$ python3 -q
>>> import numpy as np
>>> from numpy import linalg as LA
>>> np.set_printoptions(precision=3, suppress=True, linewidth=140)
>>> mat = np.load("m.npy")
>>> mat
array([[0, 1, 0, 0, 0],
       [0, 0, 0, 1, 0],
       [1, 0, 0, 0, 0],
       [0, 0, 1, 0, 0],
       [0, 0, 0, 0, 1]])
>>> O, Rm = LA.qr(mat)
>>> np.trace(O @ O.T)
np.float64(5.0)
>>> Rm
array([[-1.,  0.,  0.,  0.,  0.],
       [ 0., -1.,  0.,  0.,  0.],
       [ 0.,  0., -1.,  0.,  0.],
       [ 0.,  0.,  0., -1.,  0.],
       [ 0.,  0.,  0.,  0.,  1.]])
>>> O
array([[ 0., -1.,  0.,  0.,  0.],
       [-0.,  0.,  0., -1.,  0.],
       [-1.,  0.,  0.,  0.,  0.],
       [-0., -0., -1.,  0.,  0.],
       [-0., -0., -0., -0.,  1.]])
>>> E = np.loadtxt("test15.csv", delimiter=",")
>>> E
array([[-2.,  1.,  1.],
       [ 1., -2.,  1.],
       [ 1.,  1., -2.]])
>>> np.fft.fft(E[0])
array([ 0.+0.j, -3.+0.j, -3.+0.j])
>>> (E @ E)[0]
array([ 6., -3., -3.])
>>> np.allclose(E @ E.T, E.T @ E)
True
>>> rng = np.random.default_rng(4244)
>>> labels = rng.permutation(3)
>>> labels
array([1, 2, 0])
>>> other = E[labels][:, labels]
>>> np.round(np.sort(np.abs(LA.eigvals(other))), 3) + 0
array([0., 3., 3.])
>>> other
array([[-2.,  1.,  1.],
       [ 1., -2.,  1.],
       [ 1.,  1., -2.]])
>>> round(float(LA.det(other)), 3), round(LA.det(E[labels]), 3)
(0.0, np.float64(0.0))
>>> np.trace(other)
np.float64(-6.0)
>>> U, sigma = LA.svd(E)
Traceback (most recent call last):
  File "<python-input-22>", line 1, in <module>
    U, sigma = LA.svd(E)
    ^^^^^^^^
ValueError: too many values to unpack (expected 2)
>>> U, sigma, VT = LA.svd(E, full_matrices=False)
>>> np.round(sigma / sigma[0], 3) + 0
array([1., 1., 0.])
>>> (sigma > 1e-8).sum()
np.int64(2)
>>> sigma.round(3) + 0
array([3., 3., 0.])
>>> LA.norm(E, axis=0)
array([2.449, 2.449, 2.449])
>>> round(LA.norm(E[2], 1), 3), np.round(LA.norm(E[2], np.inf), 3)
(np.float64(4.0), np.float64(2.0))
>>> E[2] @ E[0]
np.float64(-3.0)
>>> np.round(LA.norm(E, "nuc"), 3)
np.float64(6.0)
>>> round(LA.norm(E) ** 2 / LA.norm(E, 2) ** 2, 3)
np.float64(2.0)
>>> round(LA.norm(E, 2), 3)
np.float64(3.0)
>>> LA.norm(E, axis=1).argmax()
np.int64(0)
>>> round(LA.norm(E, 1), 3), np.round(LA.norm(E, np.inf), 3)
(np.float64(4.0), np.float64(4.0))
>>> vals, evecs = LA.eigh(E)
>>> x = np.array([0, -5, 0])
>>> evecs * np.abs(vals) @ evecs.T
array([[ 2., -1., -1.],
       [-1.,  2., -1.],
       [-1., -1.,  2.]])
>>> X = np.loadtxt("arr.csv", delimiter=",")
>>> X
array([[ 0.906, -0.219, -0.031, -0.156, -0.156, -0.219, -0.094, -0.156],
       [-0.219,  0.49 , -0.073, -0.365, -0.365, -0.51 , -0.219, -0.365],
       [-0.031, -0.073,  0.99 , -0.052, -0.052, -0.073, -0.031, -0.052],
       [-0.156, -0.365, -0.052,  0.74 , -0.26 , -0.365, -0.156, -0.26 ],
       [-0.156, -0.365, -0.052, -0.26 ,  0.74 , -0.365, -0.156, -0.26 ],
       [-0.219, -0.51 , -0.073, -0.365, -0.365,  0.49 , -0.219, -0.365],
       [-0.094, -0.219, -0.031, -0.156, -0.156, -0.219,  0.906, -0.156],
       [-0.156, -0.365, -0.052, -0.26 , -0.26 , -0.365, -0.156,  0.74 ]])
>>> np.round(np.abs(LA.eigvals(mat)).max(), 3)
np.float64(1.0)
>>> np.sort(np.abs(LA.eigvals(mat)))
array([1., 1., 1., 1., 1.])
>>> (mat + mat.T) / 2
array([[0. , 0.5, 0.5, 0. , 0. ],
       [0.5, 0. , 0. , 0.5, 0. ],
       [0.5, 0. , 0. , 0.5, 0. ],
       [0. , 0.5, 0.5, 0. , 0. ],
       [0. , 0. , 0. , 0. , 1. ]])
>>> (mat - mat.T) / 2
array([[ 0. ,  0.5, -0.5,  0. ,  0. ],
       [-0.5,  0. ,  0. ,  0.5,  0. ],
       [ 0.5,  0. ,  0. , -0.5,  0. ],
       [ 0. , -0.5,  0.5,  0. ,  0. ],
       [ 0. ,  0. ,  0. ,  0. ,  0. ]])
>>> round(float(LA.det(mat)), 3)
-1.0
>>> try:
...     LA.cholesky(X)
... except LA.LinAlgError as e:
...     print("failed:", e)
... 
failed: Matrix is not positive definite
>>> np.all(LA.eigvalsh(X) > 0)
np.False_
>>> round(LA.eigvalsh(X).min(), 3)
np.float64(-1.0)
>>> np.kron(np.eye(2, dtype=int), mat)
array([[0, 1, 0, 0, 0, 0, 0, 0, 0, 0],
       [0, 0, 0, 1, 0, 0, 0, 0, 0, 0],
       [1, 0, 0, 0, 0, 0, 0, 0, 0, 0],
       [0, 0, 1, 0, 0, 0, 0, 0, 0, 0],
       [0, 0, 0, 0, 1, 0, 0, 0, 0, 0],
       [0, 0, 0, 0, 0, 0, 1, 0, 0, 0],
       [0, 0, 0, 0, 0, 0, 0, 0, 1, 0],
       [0, 0, 0, 0, 0, 1, 0, 0, 0, 0],
       [0, 0, 0, 0, 0, 0, 0, 1, 0, 0],
       [0, 0, 0, 0, 0, 0, 0, 0, 0, 1]])
>>> np.round(np.poly(mat), 3) + 0
array([ 1., -1.,  0.,  0., -1.,  1.])
>>> np.round(LA.det(2 * mat), 3), round(LA.det(mat), 3)
(np.float64(-32.0), np.float64(-1.0))
>>> np.einsum("ii->", mat)
np.int64(1)
>>> LA.eigvals(mat)
array([-1.+0.j,  0.+1.j,  0.-1.j,  1.+0.j,  1.+0.j])
>>> round(LA.det(mat.T), 3)
np.float64(-1.0)
>>> arr = rng.normal(size=(15, 4))
>>> arr = 20 * arr / LA.norm(arr, axis=1, keepdims=True)
>>> arr
array([[ -4.62 ,   6.448,  -6.713, -17.089],
       [  4.779,  16.766,  -9.461,  -2.559],
       [  9.893, -10.788, -13.102,  -3.754],
       [  0.98 ,  16.212,  -1.964,  11.505],
       [  3.709,  10.53 ,  -3.057,  16.31 ],
       [  1.369,  -4.839,  11.49 , -15.579],
       [  4.833, -16.85 ,   9.159,  -2.97 ],
       [ -9.753,  -5.113, -15.337,  -6.597],
       [-11.257,  -2.858,  15.967,  -3.188],
       [-10.571,   7.613,  -2.053, -15.036],
       [ 12.492,  -2.585,  15.388,   0.703],
       [ -0.943,   5.074,  -8.479, -17.363],
       [-15.776,   0.124,   2.572,  12.02 ],
       [ 10.999,  -5.105,   0.82 ,  15.884],
       [ 18.764,   6.675,  -0.96 ,   1.558]])
>>> x = np.array([3, 3, 2, 1])
>>> rhs = arr @ x
>>> np.round(LA.pinv(arr) @ arr, 3) + 0
array([[1., 0., 0., 0.],
       [0., 1., 0., 0.],
       [0., 0., 1., 0.],
       [0., 0., 0., 1.]])
>>> LA.solve(arr.T @ arr, arr.T @ rhs)
array([3., 3., 2., 1.])
>>> LA.lstsq(arr, rhs)[0]
array([3., 3., 2., 1.])
>>> rhs = rhs + 0.05 * rng.normal(size=15)
>>> rhs
array([-25.037,  43.244, -32.695,  59.148,  52.912,  -2.991, -20.756, -81.9  , -13.608, -27.94 ,  61.177, -21.9  , -29.828,  35.253,
        76.006])
>>> b, *_ = LA.lstsq(arr, rhs)
>>> np.round(LA.norm(rhs - arr @ b), 3)
np.float64(0.119)
>>> b.round()
array([3., 3., 2., 1.])
>>> x = np.array([-1, -2, 1, -2, 0, 2, -2, 1])
>>> rhs = X @ x
>>> b, lr = np.zeros(8), 1 / LA.norm(X, 2) ** 2
>>> for i in range(25):
...     b -= lr * X.T @ (X @ b - rhs)
...     if i % 5 == 0: print(i, round(LA.norm(X @ b - rhs), 3))
... 
0 0.0
5 0.0
10 0.0
15 0.0
20 0.0
>>> b.round(3) + 0
array([-1., -2.,  1., -2.,  0.,  2., -2.,  1.])
>>> m1 = np.load("data.npy")
>>> m1
array([[  3.466,  -0.334, -15.63 ],
       [  3.333,  -0.411, -15.049],
       [  3.294,  -0.432, -14.881],
       [  1.338,  -1.152,  -6.876],
       [  1.254,  -1.163,  -6.555],
       [  0.976,  -1.184,  -5.509],
       [ -0.409,  -0.654,  -0.519],
       [ -0.499,  -0.399,  -0.03 ],
       [ -0.471,  -0.234,   0.126],
       [ -0.395,  -0.127,   0.158],
       [ -0.343,  -0.086,   0.15 ],
       [ -0.14 ,  -0.011,   0.069],
       [  0.045,  -0.001,  -0.023],
       [  0.443,  -0.076,  -0.208],
       [  1.229,  -0.449,  -0.456],
       [  1.615,  -0.706,  -0.512],
       [  2.262,  -1.22 ,  -0.515],
       [  2.84 ,  -1.752,  -0.425],
       [  2.843,  -1.756,  -0.425],
       [  5.507,  -4.915,   0.996],
       [  7.46 ,  -7.811,   2.953],
       [  9.234, -10.787,   5.315],
       [ 10.7  , -13.468,   7.653]])
>>> LA.matrix_rank(m1, rtol=0.1)
np.int64(2)
>>> round(np.log10(LA.cond(m1)))
1
>>> round(LA.norm(m1, 2) / LA.norm(m1), 3)
np.float64(0.761)
>>> th = np.radians(45)
>>> Rm = np.eye(3)
>>> Rm[1, 1] = Rm[2, 2] = np.cos(th)
>>> Rm[1, 2], Rm[2, 1] = -np.sin(th), np.sin(th)
>>> Rm
array([[ 1.   ,  0.   ,  0.   ],
       [ 0.   ,  0.707, -0.707],
       [ 0.   ,  0.707,  0.707]])
>>> other = m1 @ Rm.T
>>> LA.svd(m1, compute_uv=False), LA.svd(other, compute_uv=False)
(array([30.986, 26.286,  2.594]), array([30.986, 26.286,  2.594]))
>>> np.allclose(LA.norm(m1, axis=1), LA.norm(other, axis=1))
True
>>> round(float(LA.det(Rm)), 3), round(float(np.trace(Rm)), 3)
(1.0, 2.414)
